% ipython --no-banner

In [1]: import numpy as np

In [2]: np.set_printoptions(precision=2, suppress=True, linewidth=100)

In [3]: J = np.loadtxt("m.csv", delimiter=",")

In [4]: J
Out[4]: 
array([[ 3.,  0.,  1., -2., -1., -3.],
       [-2., -3.,  1., -2.,  1., -2.],
       [ 1.,  1.,  1., -2.,  1.,  0.],
       [ 1., -1.,  2.,  1., -1.,  3.],
       [ 3., -1., -2.,  3., -1.,  3.],
       [ 0.,  1.,  0.,  3., -2.,  2.],
       [-3., -2.,  2.,  3., -1.,  2.],
       [ 1., -2., -2.,  2.,  1.,  3.],
       [ 3.,  1., -2., -3.,  1., -2.],
       [ 5.,  3.,  0.,  0., -2., -1.]])

In [5]: q, r_ = np.linalg.qr(J)

In [6]: np.allclose(r_.T @ r_, J.T @ J)
Out[6]: True

In [7]: round(np.trace(q @ q.T), 2)
Out[7]: np.float64(6.0)

In [8]: np.round(abs(r_[0, 0]), 2), round(np.linalg.norm(J[:, 0]), 2)
Out[8]: (np.float64(8.25), np.float64(8.25))

In [9]: np.abs(np.diag(r_))
Out[9]: array([8.25, 4.67, 4.37, 7.  , 1.7 , 1.97])

In [10]: q.shape, r_.shape
Out[10]: ((10, 6), (6, 6))

In [11]: M2 = np.c_[J[:, :1] @ np.array([[-8]]), np.array([0, 5, 0, 6, 5, 4, 3, 8, 0, 5])]

In [12]: M2
Out[12]: 
array([[-24.,   0.],
       [ 16.,   5.],
       [ -8.,   0.],
       [ -8.,   6.],
       [-24.,   5.],
       [  0.,   4.],
       [ 24.,   3.],
       [ -8.,   8.],
       [-24.,   0.],
       [-40.,   5.]])

In [13]: np.linalg.matrix_rank(M2)
Out[13]: np.int64(2)

In [14]: np.linalg.norm(np.linalg.qr(J)[0].T @ M2, axis=0) ** 2 / ((M2 ** 2).sum(axis=0) + 1e-12)
Out[14]: array([1.  , 0.71])

In [15]: rng = np.random.default_rng(4174)

In [16]: M2 = J + rng.integers(-2, 3, (10, 5)) @ rng.integers(-2, 3, (5, 6))

In [17]: M2
Out[17]: 
array([[  6.,   5.,   3.,  -8.,   2.,  -5.],
       [ -3.,  -5.,   4.,   5.,  -1.,   5.],
       [  3.,  -4.,   6.,   0.,  -1.,   0.],
       [ -4.,  -1.,  13.,  10.,   2.,  10.],
       [ 10.,   4.,   2.,   2.,  -1.,   6.],
       [ -5.,  -3.,  -1.,  11.,  -4.,   6.],
       [ -4.,  -6.,   5.,   1.,   0.,  -4.],
       [  0.,   2.,   1.,  13.,   0.,  16.],
       [  4.,  -5., -11.,  -8.,  -3.,  -9.],
       [  1.,   7.,  10.,  11.,   1.,  10.]])

In [18]: np.linalg.matrix_rank(M2 - J, tol=1e-8)
Out[18]: np.int64(5)

In [19]: arr = np.loadtxt("x.csv", delimiter=",")

In [20]: arr
Out[20]: 
array([[-1.13,  3.23,  0.92],
       [ 2.04,  0.78,  1.6 ],
       [-2.62, -0.29,  0.16],
       [ 0.81, -1.62, -2.8 ],
       [-1.48, -1.18, -0.73],
       [-0.33,  1.86, -1.83],
       [ 1.12,  0.72, -1.24],
       [-0.34, -2.39,  1.87]])

In [21]: x0 = np.array([2, 0, 3])

In [22]: target = arr @ x0

In [23]: beta, lr = np.zeros(3), 1 / np.linalg.norm(arr, 2) ** 2

In [24]: for i in range(250):
    ...:     beta -= lr * arr.T @ (arr @ beta - target)
    ...:     if i % 50 == 0: print(i, round(np.linalg.norm(arr @ beta - target), 2))
    ...: 
0 4.16
50 0.0
100 0.0
150 0.0
200 0.0

In [25]: round(float(np.linalg.cond(arr)), 2)
Out[25]: 1.23

In [26]: x0 = np.array([2, 2, -1])

In [27]: target = arr @ x0

In [28]: np.round(np.linalg.pinv(arr) @ arr, 2) + 0
Out[28]: 
array([[1., 0., 0.],
       [0., 1., 0.],
       [0., 0., 1.]])

In [29]: np.linalg.lstsq(arr, target)[0]
Out[29]: array([ 2.,  2., -1.])

In [30]: target = target + 0.1 * rng.normal(size=8)

In [31]: target
Out[31]: array([ 3.28,  3.97, -5.89,  1.22, -4.63,  4.96,  4.82, -7.3 ])

In [32]: beta, *_ = np.linalg.lstsq(arr, target)

In [33]: np.round(arr.T @ (target - arr @ beta), 2) + 0
Out[33]: array([0., 0., 0.])

In [34]: [round(float(np.linalg.norm(np.linalg.solve(arr.T @ arr + lam * np.eye(3), arr.T @ target))), 2) for lam in (0, 1, 10, 100)]
Out[34]: [2.98, 2.84, 2.0, 0.52]

In [35]: A = (rng.random((4, 4)) < 0.3) + np.eye(4)

In [36]: A /= A.sum(axis=1, keepdims=True)

In [37]: A
Out[37]: 
array([[1. , 0. , 0. , 0. ],
       [0. , 0.5, 0.5, 0. ],
       [0.5, 0. , 0.5, 0. ],
       [0. , 0. , 0.5, 0.5]])

In [38]: evals, evecs = np.linalg.eig(A)

In [39]: evals
Out[39]: array([0.5, 0.5, 0.5, 1. ])

In [40]: np.sort(np.linalg.eigvals(A @ A))
Out[40]: array([0.25, 0.25, 0.25, 1.  ])

In [41]: np.sort(np.linalg.eigvals(A.T))
Out[41]: array([0.5, 0.5, 0.5, 1. ])

In [42]: idx = rng.permutation(4)

In [43]: M2 = A[:, idx] * rng.choice([-1, 1], 4)

In [44]: M2
Out[44]: 
array([[-0. , -1. , -0. , -0. ],
       [-0. , -0. , -0.5, -0.5],
       [-0. , -0.5, -0.5, -0. ],
       [-0.5, -0. , -0.5, -0. ]])

In [45]: left, _, Vh = np.linalg.svd(A.T @ M2)

In [46]: np.round(np.linalg.lstsq(A, M2)[0], 2) + 0
Out[46]: 
array([[ 0., -1.,  0.,  0.],
       [ 0.,  0.,  0., -1.],
       [ 0.,  0., -1.,  0.],
       [-1.,  0.,  0.,  0.]])

In [47]: hat = np.triu(np.array([[3, 1, 2, 3], [0, 0, 1, 1], [0, 0, 1, 1], [0, 1, 1, 0]]), 1) + np.eye(4)

In [48]: M2 = hat @ A @ np.linalg.inv(hat)

In [49]: np.linalg.matrix_rank(M2)
Out[49]: np.int64(4)

In [50]: round(float(np.linalg.det(M2)), 2)
Out[50]: 0.13

In [51]: M2 = A / np.sqrt((A ** 2).mean(axis=1, keepdims=True))

In [52]: M2[3]
Out[52]: array([0.  , 0.  , 1.41, 1.41])

In [53]: np.linalg.matrix_rank(M2) == np.linalg.matrix_rank(A)
Out[53]: np.True_

In [54]: A - A.mean(axis=1, keepdims=True)
Out[54]: 
array([[ 0.75, -0.25, -0.25, -0.25],
       [-0.25,  0.25,  0.25, -0.25],
       [ 0.25, -0.25,  0.25, -0.25],
       [-0.25, -0.25,  0.25,  0.25]])

In [55]: np.allclose(A, A.T)
Out[55]: False

In [56]: round(float(np.linalg.det(A)), 2)
Out[56]: 0.13

In [57]: (A + A.T) / 2
Out[57]: 
array([[1.  , 0.  , 0.25, 0.  ],
       [0.  , 0.5 , 0.25, 0.  ],
       [0.25, 0.25, 0.5 , 0.25],
       [0.  , 0.  , 0.25, 0.5 ]])

In [58]: np.linalg.matrix_power(A, 3)
Out[58]: 
array([[1.  , 0.  , 0.  , 0.  ],
       [0.5 , 0.12, 0.38, 0.  ],
       [0.88, 0.  , 0.12, 0.  ],
       [0.5 , 0.  , 0.38, 0.12]])

In [59]: np.trace(A)
Out[59]: np.float64(2.5)

In [60]: M2 = np.array([[1, 1], [1, -1]])

In [61]: K = np.kron(M2, np.kron(M2, M2))[rng.permutation(8)][:6]

In [62]: K
Out[62]: 
array([[ 1, -1, -1,  1, -1,  1,  1, -1],
       [ 1, -1,  1, -1,  1, -1,  1, -1],
       [ 1, -1, -1,  1,  1, -1, -1,  1],
       [ 1, -1,  1, -1, -1,  1, -1,  1],
       [ 1,  1,  1,  1,  1,  1,  1,  1],
       [ 1,  1,  1,  1, -1, -1, -1, -1]])

In [63]: M2 = K[0, 0] * K[1:] - np.outer(K[1:, 0], K[0])

In [64]: M2
Out[64]: 
array([[ 0,  0,  2, -2,  2, -2,  0,  0],
       [ 0,  0,  0,  0,  2, -2, -2,  2],
       [ 0,  0,  2, -2,  0,  0, -2,  2],
       [ 0,  2,  2,  0,  2,  0,  0,  2],
       [ 0,  2,  2,  0,  0, -2, -2,  0]])

In [65]: K[:, 0] / K[0, 0]
Out[65]: array([1., 1., 1., 1., 1., 1.])

In [66]: np.flatnonzero(~M2.round(6).any(axis=1))
Out[66]: array([], dtype=int64)
